In [1]: import numpy as np

In [2]: from numpy import linalg as LA

In [3]: np.set_printoptions(precision=2, suppress=True, linewidth=160, sign=" ")

In [4]: E = np.load("m.npy")

In [5]: print(E)
[[ 56   0 -32  63   0 -36]
 [ 48 -64 -64  54 -72 -72]
 [ 64 -64   0  72 -72   0]
 [-63   0  36   0   0   0]
 [-54  72  72   0   0   0]
 [-72  72   0   0   0   0]]

In [6]: f = np.array([3, 0, 0])

In [7]: print(np.array([np.convolve(row, f, "same") for row in E]))
[[   0  -96  189    0 -108    0]
 [-192 -192  162 -216 -216    0]
 [-192    0  216 -216    0    0]
 [   0  108    0    0    0    0]
 [ 216  216    0    0    0    0]
 [ 216    0    0    0    0    0]]

In [8]: print(np.polyval(f, E[4]))
[  8748  15552  15552      0      0      0]

In [9]: Q, evecs = LA.qr(E[:, :5])[0], LA.qr(E[:, 5:])[0]

In [10]: sv = LA.svd(Q.T @ evecs, compute_uv=False)

In [11]: print(np.degrees(np.arccos(sv.clip(0, 1))))
[ 31.97]

In [12]: print(sv)
[ 0.85]

In [13]: T = np.stack([E, -3 * E, E[::-1]])

In [14]: print(LA.matrix_rank(T.reshape(3, -1)))
2

In [15]: print((T @ E.T).shape)
(3, 6, 6)

In [16]: print(T.shape)
(3, 6, 6)

In [17]: print(T.sum(axis=0))
[[-184   72   64 -126    0   72]
 [-150  200  200 -108  144  144]
 [-191  128   36 -144  144    0]
 [ 190  -64  -72   72  -72    0]
 [ 156 -208 -208   54  -72  -72]
 [ 200 -144  -32   63    0  -36]]

In [18]: th = np.radians(45)

In [19]: Rm = np.eye(6)

In [20]: Rm[3, 3] = Rm[0, 0] = np.cos(th)

In [21]: Rm[3, 0], Rm[0, 3] = -np.sin(th), np.sin(th)

In [22]: print(Rm)
[[ 0.71  0.    0.    0.71  0.    0.  ]
 [ 0.    1.    0.    0.    0.    0.  ]
 [ 0.    0.    1.    0.    0.    0.  ]
 [-0.71  0.    0.    0.71  0.    0.  ]
 [ 0.    0.    0.    0.    1.    0.  ]
 [ 0.    0.    0.    0.    0.    1.  ]]

In [23]: other = E @ Rm.T

In [24]: print(np.abs(other - E).max(axis=0))
[ 32.17   0.     0.    66.34   0.     0.  ]

In [25]: print(np.allclose(E @ E.T, other @ other.T))
True

In [26]: print(LA.svd(Rm, compute_uv=False))
[ 1.  1.  1.  1.  1.  1.]

In [27]: print(np.round(Rm @ Rm.T, 2) + 0)
[[ 1.  0.  0.  0.  0.  0.]
 [ 0.  1.  0.  0.  0.  0.]
 [ 0.  0.  1.  0.  0.  0.]
 [ 0.  0.  0.  1.  0.  0.]
 [ 0.  0.  0.  0.  1.  0.]
 [ 0.  0.  0.  0.  0.  1.]]

In [28]: print(Rm[:, 2] @ Rm[:, 3])
0.0

In [29]: f = np.array([7, -3, -4, 1, 3, 4])

In [30]: data = 3 * np.eye(6) + np.outer(f, f)

In [31]: print(data)
[[ 52. -21. -28.   7.  21.  28.]
 [-21.  12.  12.  -3.  -9. -12.]
 [-28.  12.  19.  -4. -12. -16.]
 [  7.  -3.  -4.   4.   3.   4.]
 [ 21.  -9. -12.   3.  12.  12.]
 [ 28. -12. -16.   4.  12.  19.]]

In [32]: f = np.array([0, 2, 2, 2, 0, 2])

In [33]: other = data + np.outer(f, np.eye(6)[5])

In [34]: print(LA.matrix_rank(other - data))
1

In [35]: print(other)
[[ 52. -21. -28.   7.  21.  28.]
 [-21.  12.  12.  -3.  -9. -10.]
 [-28.  12.  19.  -4. -12. -14.]
 [  7.  -3.  -4.   4.   3.   6.]
 [ 21.  -9. -12.   3.  12.  12.]
 [ 28. -12. -16.   4.  12.  21.]]

In [36]: Q, _ = LA.qr(np.array([[0.8, -0.5, -1.1, 0.5, 1.5, 1.1],
    ...:     [0.8, -0.2, -2.2, -1.1, -0.6, 0.7],
    ...:     [-0.2, -0.1, 0.3, 1.0, -2.0, 0.5],
    ...:     [1.8, 0.4, 2.1, 0.2, -0.8, -1.5],
    ...:     [0.3, -1.2, -0.6, -0.8, -0.1, -0.5],
    ...:     [-0.6, -0.9, -0.6, 1.3, -0.3, 0.2]]))

In [37]: feats = 3 * Q

In [38]: print(feats)
[[-1.07 -1.02  0.74  1.51 -1.61 -1.18]
 [-1.07 -0.47  2.29 -0.21  1.34  0.74]
 [ 0.27 -0.16 -0.48  1.26  2.09 -1.65]
 [-2.41  0.5  -1.46  0.33  0.39  0.74]
 [-0.4  -2.24 -0.73 -1.69  0.23 -0.63]
 [ 0.8  -1.57 -0.54  1.46  0.23  1.84]]

In [39]: other = LA.inv(feats)

In [40]: print(np.round(feats @ other, 2) + 0)
[[ 1.  0.  0.  0.  0.  0.]
 [ 0.  1.  0.  0.  0.  0.]
 [ 0.  0.  1.  0.  0.  0.]
 [ 0.  0.  0.  1.  0.  0.]
 [ 0.  0.  0.  0.  1.  0.]
 [ 0.  0.  0.  0.  0.  1.]]

In [41]: print(np.round(LA.cond(feats), 2))
1.0

In [42]: print(round(LA.det(feats) * LA.det(other), 2))
1.0

In [43]: print(np.allclose(other, feats.T))
False

In [44]: M = np.load("w.npy")

In [45]: print(M)
[[-7.02 -5.03 -1.99 -3.05 -7.04]
 [-6.99 -5.01 -2.08 -2.94 -6.98]
 [-6.86 -4.98 -2.02 -3.   -6.96]
 [-6.98 -4.94 -2.08 -2.96 -7.01]
 [-6.96 -5.   -2.02 -3.04 -7.02]
 [-7.06 -5.01 -2.02 -3.01 -6.96]
 [ 2.97 -5.    1.98  5.08 -8.08]
 [ 3.01 -5.    1.93  5.02 -8.09]
 [ 3.05 -5.01  1.95  5.06 -7.99]
 [ 3.03 -4.97  2.05  5.01 -7.92]
 [ 3.01 -5.07  1.93  4.96 -7.96]
 [ 2.96 -4.99  1.98  4.95 -8.09]
 [-5.13 -1.01  2.05  5.99  1.97]
 [-4.96 -0.92  2.04  5.95  1.92]
 [-4.96 -1.02  2.04  5.98  1.92]
 [-5.07 -0.91  1.98  6.03  2.01]
 [-5.03 -1.08  1.97  6.02  1.97]
 [-5.06 -0.97  2.    6.    2.  ]]

In [46]: Uu, sv, Vh = LA.svd(M)

In [47]: print(np.argmax(sv[:-1] / (sv[1:] + 1e-6)) + 1)
3

In [48]: other = Uu[:, :3] @ np.diag(sv[:3]) @ Vh[:3]

In [49]: print(LA.matrix_rank(other))
3

In [50]: print(LA.matrix_rank(M, rtol=0.05))
3

In [51]: print(round(float(LA.norm(M - other) / LA.norm(M)), 2))
0.01

In [52]: print(np.round(np.abs(M - other).max(), 2))
0.08

In [53]: dist = LA.norm(M[:, None] - M[None], axis=-1)

In [54]: print(dist.mean(axis=1).argmax())
15

In [55]: print(dist[2].round(6).argsort(kind="stable")[:4])
[ 2  4  3  1]

In [56]: print(dist[:5, :5])
[[ 0.    0.16  0.19  0.16  0.08]
 [ 0.16  0.    0.16  0.08  0.13]
 [ 0.19  0.16  0.    0.15  0.12]
 [ 0.16  0.08  0.15  0.    0.12]
 [ 0.08  0.13  0.12  0.12  0.  ]]

In [57]: print(LA.norm(M - M.mean(axis=0), axis=1))
[ 8.06  7.97  7.92  7.98  8.02  8.03  7.68  7.69  7.69  7.63  7.62  7.63  8.03  7.96  7.94  8.09  7.98  8.05]

In [58]: F = np.load("block5.npy")

In [59]: print(F)
[[ 0  0  0  1  0  0]
 [ 0  1  0  0  0  0]
 [ 1  0  0  0  0  0]
 [ 0  0  0  0  1  0]
 [ 0  0  1  0  0  0]
 [ 0  0  0  0  0  1]]

In [60]: f = np.array([3, -2, 5])

In [61]: print(np.correlate(F[0], F[1], "full"))
[ 0  0  0  0  0  0  0  1  0  0  0]

In [62]: print(np.array([np.convolve(row, f, "same") for row in F]))
[[ 0  0  3 -2  5  0]
 [ 3 -2  5  0  0  0]
 [-2  5  0  0  0  0]
 [ 0  0  0  3 -2  5]
 [ 0  3 -2  5  0  0]
 [ 0  0  0  0  3 -2]]

In [63]: print(np.cross(F[0, :3], F[1, :3]))
[ 0  0  0]

In [64]: print(np.convolve(F[0], f))
[ 0  0  0  3 -2  5  0  0]

In [65]: print(round(float(LA.norm(F[1] - F[4])), 2))
1.41

In [66]: print(round(float(LA.norm(F, "nuc")), 2))
6.0

In [67]: print(round(float(LA.norm(F[1], 1)), 2), np.round(LA.norm(F[1], np.inf), 2))
1.0 1.0

In [68]: print(LA.norm(F, axis=0))
[ 1.  1.  1.  1.  1.  1.]

In [69]: print(LA.norm(F, axis=1))
[ 1.  1.  1.  1.  1.  1.]

In [70]: print(F[1] @ F[4])
0

In [71]: print(np.round(LA.norm(F, 2), 2))
1.0

In [72]: print(LA.norm(F, axis=1).argmax())
0

In [73]: print((F != 0).astype(int))
[[ 0  0  0  1  0  0]
 [ 0  1  0  0  0  0]
 [ 1  0  0  0  0  0]
 [ 0  0  0  0  1  0]
 [ 0  0  1  0  0  0]
 [ 0  0  0  0  0  1]]

In [74]: print(np.round(np.sort(LA.eigvals(F).real), 2) + 0)
[-1.  0.  0.  1.  1.  1.]

In [75]: m1 = np.load("test11.npy")

In [76]: print(m1)
[[ 1 -1 -1  1 -1  1  1 -1]
 [ 1 -1 -1  1  1 -1 -1  1]
 [ 1 -1  1 -1  1 -1  1 -1]
 [ 1  1  1  1 -1 -1 -1 -1]]

In [77]: other = np.array([[3, 0],
    ...:     [-2, -2],
    ...:     [-1, 1],
    ...:     [0, -3],
    ...:     [2, -3],
    ...:     [3, -2],
    ...:     [-1, -3],
    ...:     [2, 2]])

In [78]: print(LA.matrix_rank(np.vstack([m1, other.T])))
6

In [79]: print(np.einsum("ij,ij->i", m1, m1))
[ 8  8  8  8]

In [80]: print(other.T @ m1.T)
[[ 4  8  0 -6]
 [-6  2  0  2]]

In [81]: print(np.einsum("ij->j", m1))
[ 4 -2  0  2  0 -2  0 -2]

In [82]: other = m1[0, 0] * m1[1:] - np.outer(m1[1:, 0], m1[0])

In [83]: print(other)
[[ 0  0  0  0  2 -2 -2  2]
 [ 0  0  2 -2  2 -2  0  0]
 [ 0  2  2  0  0 -2 -2  0]]

In [84]: print(LA.matrix_rank(other), LA.matrix_rank(m1))
3 4

In [85]: print(np.flatnonzero(~other.round(6).any(axis=1)))
[]

In [86]: other = m1 / LA.norm(m1, axis=1, keepdims=True)

In [87]: G = other @ other.T

In [88]: print(G.round(2) + 0)
[[ 1.  0.  0.  0.]
 [ 0.  1.  0.  0.]
 [ 0.  0.  1.  0.]
 [ 0.  0.  0.  1.]]

In [89]: print(G[2].round(2) + 0)
[ 0.  0.  1.  0.]

In [90]: print(np.degrees(np.arccos(np.clip(G[2, 0], -1, 1))))
90.0

In [91]: print((np.abs(G) > 0.9).astype(int))
[[ 1  0  0  0]
 [ 0  1  0  0]
 [ 0  0  1  0]
 [ 0  0  0  1]]

In [92]: print((G - 2 * np.eye(4)).round(6).argmax(axis=1))
[ 1  0  0  0]

In [93]: print(LA.norm(other, axis=1))
[ 1.  1.  1.  1.]

In [94]: X = np.loadtxt("case0.csv", delimiter=",")

In [95]: print(X)
[[ 1.   -0.69 -0.7 ]
 [ 0.97 -0.42 -0.49]
 [ 0.89 -0.29  0.58]
 [-1.    0.69  0.65]
 [-0.45  0.1  -0.27]
 [ 0.93 -0.34 -0.19]
 [-0.24  0.05  0.58]
 [-0.96  0.38 -0.64]
 [-1.    0.69  0.89]
 [ 0.98 -0.46 -0.94]
 [ 0.96 -0.38  0.3 ]
 [-1.    0.6  -0.48]
 [ 0.45 -0.1   0.72]
 [-0.98  0.46 -0.05]
 [ 1.   -0.69 -0.46]
 [-0.24  0.05 -0.81]
 [-0.45  0.1   0.66]
 [ 0.96 -0.38 -0.86]
 [ 0.93 -0.34 -0.99]
 [-0.62  0.15  0.93]
 [-0.62  0.15  0.58]
 [ 0.99 -0.5   0.35]
 [ 0.45 -0.1  -0.71]
 [ 0.74 -0.2  -0.48]
 [ 0.74 -0.2   0.2 ]
 [-0.98  0.46  0.84]
 [-1.    0.76  0.97]
 [-0.99  0.5  -0.01]
 [-0.89  0.29  0.47]]

In [96]: Xs = (X - X.mean(axis=0)) / X.std(axis=0)

In [97]: print(Xs.std(axis=0))
[ 1.  1.  1.]

In [98]: beta = LA.lstsq(np.delete(Xs, 0, axis=1), Xs[:, 0])[0]

In [99]: print(np.abs(beta).argmax())
0

In [100]: print(beta.round(2) + 0)
[-0.95  0.  ]
